$ ipython --no-banner

In [1]: import numpy as np

In [2]: import numpy.linalg as la

In [3]: np.set_printoptions(precision=2, suppress=True, linewidth=200, floatmode="fixed")

In [4]: data = np.load("mat.npy")

In [5]: print(data)
[[ 0.00 -1.00 -1.00 -1.00]
 [-1.00  0.00 -1.00 -1.00]
 [-1.00 -1.00  0.00 -1.00]
 [-1.00 -1.00 -1.00  0.00]]

In [6]: data.reshape(2, -1)
Out[6]: 
array([[ 0.00, -1.00, -1.00, -1.00, -1.00,  0.00, -1.00, -1.00],
       [-1.00, -1.00,  0.00, -1.00, -1.00, -1.00, -1.00,  0.00]])

In [7]: data.reshape(-1, 2)
Out[7]: 
array([[ 0.00, -1.00],
       [-1.00, -1.00],
       [-1.00,  0.00],
       [-1.00, -1.00],
       [-1.00, -1.00],
       [ 0.00, -1.00],
       [-1.00, -1.00],
       [-1.00,  0.00]])

In [8]: blk = data.reshape(4, 2, -1)

In [9]: np.swapaxes(blk, 1, 2)[1]
Out[9]: 
array([[-1.00, -1.00],
       [ 0.00, -1.00]])

In [10]: blk.sum(axis=1)
Out[10]: 
array([[-1.00, -2.00],
       [-2.00, -1.00],
       [-1.00, -2.00],
       [-2.00, -1.00]])

In [11]: F = np.load("dump.npy")

In [12]: F
Out[12]: 
array([[ 0.60,  0.90,  0.70],
       [ 0.50,  3.00,  0.50],
       [-1.10,  2.10,  1.80]])

In [13]: blk = np.stack([F, -3 * F, F[::-1]])

In [14]: la.norm(blk, axis=(1, 2))
Out[14]: array([ 4.47, 13.42,  4.47])

In [15]: print(la.matrix_rank(blk))
[3 3 3]

In [16]: (blk @ F.T).shape
Out[16]: (3, 3, 3)

In [17]: blk.shape
Out[17]: (3, 3, 3)

In [18]: print(blk.sum(axis=0))
[[-2.30  0.30  0.40]
 [-0.50 -3.00 -0.50]
 [ 2.80 -3.30 -2.90]]

In [19]: la.matrix_rank(blk.reshape(3, -1))
Out[19]: np.int64(2)

In [20]: np.sort(np.abs(la.eigvals(F)))
Out[20]: array([1.09, 1.09, 3.66])

In [21]: F @ F
Out[21]: 
array([[ 0.04,  4.71,  2.13],
       [ 1.25, 10.50,  2.75],
       [-1.59,  9.09,  3.52]])

In [22]: np.allclose(F @ F.T, F.T @ F)
Out[22]: False

In [23]: round(float(np.abs(la.eigvals(F)).max()), 2)
Out[23]: 3.66

In [24]: B = la.inv(F)

In [25]: B
Out[25]: 
array([[ 1.00, -0.03, -0.38],
       [-0.33,  0.43,  0.01],
       [ 1.00, -0.52,  0.31]])

In [26]: print(round(la.slogdet(F)[0], 2))
1.0

In [27]: np.round(F @ B, 2) + 0
Out[27]: 
array([[1.00, 0.00, 0.00],
       [0.00, 1.00, 0.00],
       [0.00, 0.00, 1.00]])

In [28]: la.inv(B)
Out[28]: 
array([[ 0.60,  0.90,  0.70],
       [ 0.50,  3.00,  0.50],
       [-1.10,  2.10,  1.80]])

In [29]: U, sigma, VT = la.svd(F, full_matrices=False)

In [30]: np.round(U.T @ F @ VT.T, 2) + 0
Out[30]: 
array([[4.12, 0.00, 0.00],
       [0.00, 1.62, 0.00],
       [0.00, 0.00, 0.65]])

In [31]: np.round(VT @ VT.T, 2) + 0
Out[31]: 
array([[1.00, 0.00, 0.00],
       [0.00, 1.00, 0.00],
       [0.00, 0.00, 1.00]])

In [32]: np.abs(U[:, 0]).round(6).argmax()
Out[32]: np.int64(1)

In [33]: np.abs(VT[0])
Out[33]: array([0.05, 0.91, 0.42])

In [34]: np.round(U.T @ U, 2) + 0
Out[34]: 
array([[1.00, 0.00, 0.00],
       [0.00, 1.00, 0.00],
       [0.00, 0.00, 1.00]])
